% python3 -q
>>> import numpy as np
>>> np.set_printoptions(suppress=True, linewidth=160)
>>> def rd(a):
...     return np.round(a, 2) + 0
... 
>>> data = np.load("a.npy")
>>> data
array([[-0.5 , -2.4 , -1.2 ,  0.  ,  0.5 , -1.4 , -0.5 ],
       [ 0.3 ,  1.1 ,  1.9 ,  1.7 , -0.7 , -0.8 , -1.6 ],
       [-0.4 ,  0.  , -1.6 ,  0.  ,  1.  ,  0.2 ,  0.1 ],
       [-0.4 , -0.2 , -1.6 , -0.9 ,  1.3 ,  0.6 , -1.2 ],
       [ 1.4 , -0.4 , -0.7 , -0.2 , -3.  ,  0.8 , -3.2 ],
       [ 0.4 , -0.5 ,  1.  , -1.5 , -0.9 , -1.4 , -0.1 ],
       [ 0.8 , -1.  ,  1.  ,  1.4 ,  0.  , -0.1 , -0.8 ],
       [-0.3 , -0.4 ,  0.  , -1.5 , -0.2 , -0.1 ,  0.2 ],
       [ 0.2 , -1.9 , -0.1 ,  0.4 ,  0.  , -0.3 ,  0.  ],
       [ 0.4 ,  0.4 ,  1.2 ,  1.1 , -1.7 , -0.7 , -0.2 ],
       [ 1.2 , -0.2 ,  0.6 ,  1.5 , -1.  ,  1.3 ,  0.  ],
       [ 0.44,  0.38,  1.23,  1.11, -1.73, -0.66, -0.17]])
>>> u = np.array([4, 3, 8])
>>> rd(np.convolve(data[7], u))
array([ -1.2,  -2.5,  -3.6,  -9.2,  -5.3, -13. ,  -1.1,  -0.2,   1.6])
>>> np.polyval(u, data[7])
array([ 7.46,  7.44,  8.  , 12.5 ,  7.56,  7.74,  8.76])
>>> rd(np.correlate(data[7], data[4], "full"))
array([ 0.96,  1.04,  0.58,  6.06, -0.27,  5.06, -0.08,  0.99,  0.16, -1.99, -0.38, -0.22,  0.28])
>>> Y = np.c_[data[:, :5] @ np.array([[2, 3, 3, 3, 0],
...     [2, 2, 1, 3, 2],
...     [2, 2, 0, 2, 3],
...     [3, 3, 0, 3, 0],
...     [1, 1, 1, 1, 0]]), np.array([3, 0, 3, 1, 1, 3, 1, 1, 2, 3, 1, 0])]
>>> rd(Y)
array([[ -7.7 ,  -8.2 ,  -3.4 , -10.6 ,  -8.4 ,   3.  ],
       [ 11.  ,  11.3 ,   1.3 ,  12.4 ,   7.9 ,   0.  ],
       [ -3.  ,  -3.4 ,  -0.2 ,  -3.4 ,  -4.8 ,   3.  ],
       [ -5.8 ,  -6.2 ,  -0.1 ,  -6.4 ,  -5.2 ,   1.  ],
       [ -3.  ,  -1.6 ,   0.8 ,  -2.  ,  -2.9 ,   1.  ],
       [ -3.6 ,  -3.2 ,  -0.2 ,  -3.7 ,   2.  ,   3.  ],
       [  5.8 ,   6.6 ,   1.4 ,   5.6 ,   1.  ,   1.  ],
       [ -6.1 ,  -6.4 ,  -1.5 ,  -6.8 ,  -0.8 ,   1.  ],
       [ -2.4 ,  -2.2 ,  -1.3 ,  -4.1 ,  -4.1 ,   2.  ],
       [  5.6 ,   6.  ,  -0.1 ,   6.4 ,   4.4 ,   3.  ],
       [  6.7 ,   7.9 ,   2.4 ,   7.7 ,   1.4 ,   1.  ],
       [  5.7 ,   6.14,  -0.03,   6.52,   4.45,   0.  ]])
>>> np.linalg.matrix_rank(np.c_[data, Y])
np.int64(8)
>>> np.linalg.matrix_rank(Y)
np.int64(6)
